$ python -q
>>> import numpy as np
>>> import numpy.linalg as la
>>> np.set_printoptions(precision=2, suppress=True, linewidth=160, legacy="1.25")
>>> data = np.loadtxt("test5.csv", delimiter=",")
>>> data
array([[-5.3 ,  0.74, -0.45, -0.54,  1.76],
       [-0.59, -0.16, -0.32, -0.84, -0.1 ],
       [-4.45, -2.14,  0.95,  1.61,  0.28],
       [-0.48, -3.53, -0.22, -0.95,  1.91],
       [ 2.63,  3.81,  0.05, -1.28, -0.28],
       [-0.9 ,  0.32, -0.16, -0.31,  0.27],
       [ 0.35, -1.04,  0.2 , -1.09,  1.05],
       [ 3.09, -5.63,  0.84, -0.76,  1.43],
       [-4.89, -0.66, -0.56,  1.5 , -0.27],
       [-6.35, -0.46, -0.24,  1.09, -0.65],
       [-4.17,  2.5 , -0.05,  0.14, -0.74],
       [ 1.  ,  1.48, -0.17, -2.16, -0.53],
       [ 4.93,  1.44,  0.42,  0.63, -2.1 ],
       [-2.84,  2.84, -0.19,  3.23, -0.3 ],
       [-0.66, -1.01,  0.16,  1.07, -0.13],
       [ 2.87,  3.33, -0.01,  1.31, -0.07],
       [-1.14, -0.02, -0.28, -1.87,  0.83],
       [ 2.47, -1.85,  0.53,  2.83,  1.72],
       [ 3.57,  0.41, -0.18, -0.81,  1.56],
       [-0.68,  5.5 , -1.01, -0.55,  0.92],
       [-0.96,  4.59, -0.82, -1.25, -0.59],
       [-0.52,  0.78,  0.59, -3.42, -1.1 ],
       [-1.9 ,  0.16,  0.43,  1.19,  0.35],
       [-4.76, -0.78,  1.42,  1.8 , -0.56],
       [ 5.93, -2.62, -0.43,  0.91, -2.71],
       [ 0.07,  1.33,  0.52, -2.91, -0.75],
       [ 5.52,  0.71,  0.02,  2.8 ,  1.54],
       [-6.09, -2.52, -1.61, -1.3 ,  0.55],
       [ 2.01,  2.9 ,  0.08,  1.33, -0.54],
       [-0.68,  3.  ,  0.24, -0.32, -0.27]])
>>> w1 = np.array([[0, -5], [-3, 0], [0, -3], [2, -4], [-3, 1]])
>>> b = np.array([3, -1])
>>> hid = np.maximum(data @ w1 + b, 0)
>>> la.matrix_rank(hid)
2
>>> (hid > 0).mean(axis=0)
array([0.57, 0.67])
>>> (hid > 0).astype(int)
array([[0, 1],
       [1, 1],
       [1, 1],
       [1, 1],
       [0, 0],
       [1, 1],
       [1, 1],
       [1, 0],
       [1, 1],
       [1, 1],
       [0, 1],
       [0, 1],
       [1, 0],
       [1, 1],
       [1, 0],
       [0, 0],
       [0, 1],
       [1, 0],
       [0, 0],
       [0, 1],
       [0, 1],
       [0, 1],
       [1, 1],
       [1, 1],
       [1, 0],
       [0, 1],
       [1, 0],
       [1, 1],
       [0, 0],
       [0, 1]])
>>> W2 = np.array([[0, 4], [3, 1]])
>>> w1 @ W2
array([[-15,  -5],
       [  0, -12],
       [ -9,  -3],
       [-12,   4],
       [  3, -11]])
>>> (hid @ W2).round(6).argmax(axis=1)
array([0, 0, 1, 1, 0, 0, 0, 1, 0, 0, 0, 0, 1, 1, 1, 0, 0, 1, 0, 0, 0, 0, 1, 1, 1, 0, 1, 0, 0, 0])
>>> out = np.c_[data[:, :2] @ np.array([[2, 0], [9, 0]]), np.array([5, 0, -1, 4, -2, -5, 3, 1, -1, 1, 1, -2, 4, -2, 2, 3, 3, -3, 3, 5, -5, -5, 1, -5, 5, -3, -5, -3, 3, 0])]
>>> out
array([[ -3.94,   0.  ,   5.  ],
       [ -2.62,   0.  ,   0.  ],
       [-28.16,   0.  ,  -1.  ],
       [-32.73,   0.  ,   4.  ],
       [ 39.55,   0.  ,  -2.  ],
       [  1.08,   0.  ,  -5.  ],
       [ -8.66,   0.  ,   3.  ],
       [-44.49,   0.  ,   1.  ],
       [-15.72,   0.  ,  -1.  ],
       [-16.84,   0.  ,   1.  ],
       [ 14.16,   0.  ,   1.  ],
       [ 15.32,   0.  ,  -2.  ],
       [ 22.82,   0.  ,   4.  ],
       [ 19.88,   0.  ,  -2.  ],
       [-10.41,   0.  ,   2.  ],
       [ 35.71,   0.  ,   3.  ],
       [ -2.46,   0.  ,   3.  ],
       [-11.71,   0.  ,  -3.  ],
       [ 10.83,   0.  ,   3.  ],
       [ 48.14,   0.  ,   5.  ],
       [ 39.39,   0.  ,  -5.  ],
       [  5.98,   0.  ,  -5.  ],
       [ -2.36,   0.  ,   1.  ],
       [-16.54,   0.  ,  -5.  ],
       [-11.72,   0.  ,   5.  ],
       [ 12.11,   0.  ,  -3.  ],
       [ 17.43,   0.  ,  -5.  ],
       [-34.86,   0.  ,  -3.  ],
       [ 30.12,   0.  ,   3.  ],
       [ 25.64,   0.  ,   0.  ]])
>>> la.norm(la.qr(data)[0].T @ out, axis=0) ** 2 / ((out ** 2).sum(axis=0) + 1e-12)
array([1. , 0. , 0.1])
>>> la.matrix_rank(np.c_[data, out])
6
>>> la.matrix_rank(out)
2
>>> z = data[:, 1] > np.median(data[:, 1])
>>> f = data[z].mean(axis=0) - data[~z].mean(axis=0)
>>> round(float((((data - data.mean(axis=0)) @ f > 0) == z).mean()), 2)
0.93
>>> f
array([ 1.85,  3.82, -0.11, -0.58, -0.36])
>>> z.astype(int)
array([1, 0, 0, 0, 1, 0, 0, 0, 0, 0, 1, 1, 1, 1, 0, 1, 0, 0, 1, 1, 1, 1, 0, 0, 0, 1, 1, 0, 1, 1])
>>> F = np.load("run15.npy")
>>> F
array([[ 3.49, -1.97,  3.02,  1.35,  1.43],
       [-2.04,  1.91, -1.83, -1.19, -1.47],
       [-5.15,  1.72, -0.41,  0.16, -1.91],
       [-2.55,  2.64, -0.53, -1.06, -1.11],
       [-3.99,  1.68,  1.39, -1.92, -0.34],
       [ 1.52, -2.99,  2.88,  0.33,  0.57],
       [ 1.32,  0.32, -1.29, -1.06,  2.25],
       [ 0.64,  0.43, -0.84,  1.12,  0.54],
       [ 2.88, -2.54,  2.97,  0.44,  2.43],
       [ 2.03,  0.84, -2.57, -1.2 ,  2.35],
       [ 0.85, -3.13,  3.  , -0.55,  0.42],
       [-0.66,  1.16, -0.03,  0.46, -0.76],
       [-0.52,  0.86, -1.33, -0.8 ,  0.78],
       [-0.52,  1.59, -1.47,  0.18,  1.16],
       [ 0.78, -0.16,  0.84,  0.98,  0.08],
       [ 1.29, -0.65, -0.69,  2.  ,  2.56],
       [-0.28,  1.61, -1.62, -1.05, -1.94],
       [ 1.62, -0.51, -0.5 , -2.06,  1.44],
       [-2.35,  2.01, -2.88, -1.33, -0.54],
       [ 1.22, -0.6 , -1.44,  0.83, -1.45],
       [ 1.53,  0.38, -0.92, -0.76, -0.41],
       [ 1.7 , -2.46,  1.35, -1.19,  0.82]])
>>> W2 = F[[12, 20]].astype(float)
>>> for _ in range(6):
...     z = la.norm(F[:, None] - W2, axis=-1).argmin(axis=1)
...     W2 = np.array([F[z == j].mean(axis=0) for j in range(2)])
... 
>>> z
array([1, 0, 0, 0, 0, 1, 1, 1, 1, 1, 1, 0, 0, 0, 1, 1, 0, 1, 0, 1, 1, 1])
>>> W2[1] - W2[0]
array([ 3.61, -2.69,  1.41,  0.75,  1.68])
>>> W2
array([[-2.01,  1.69, -0.97, -0.73, -0.68],
       [ 1.61, -1.  ,  0.45,  0.02,  1.  ]])
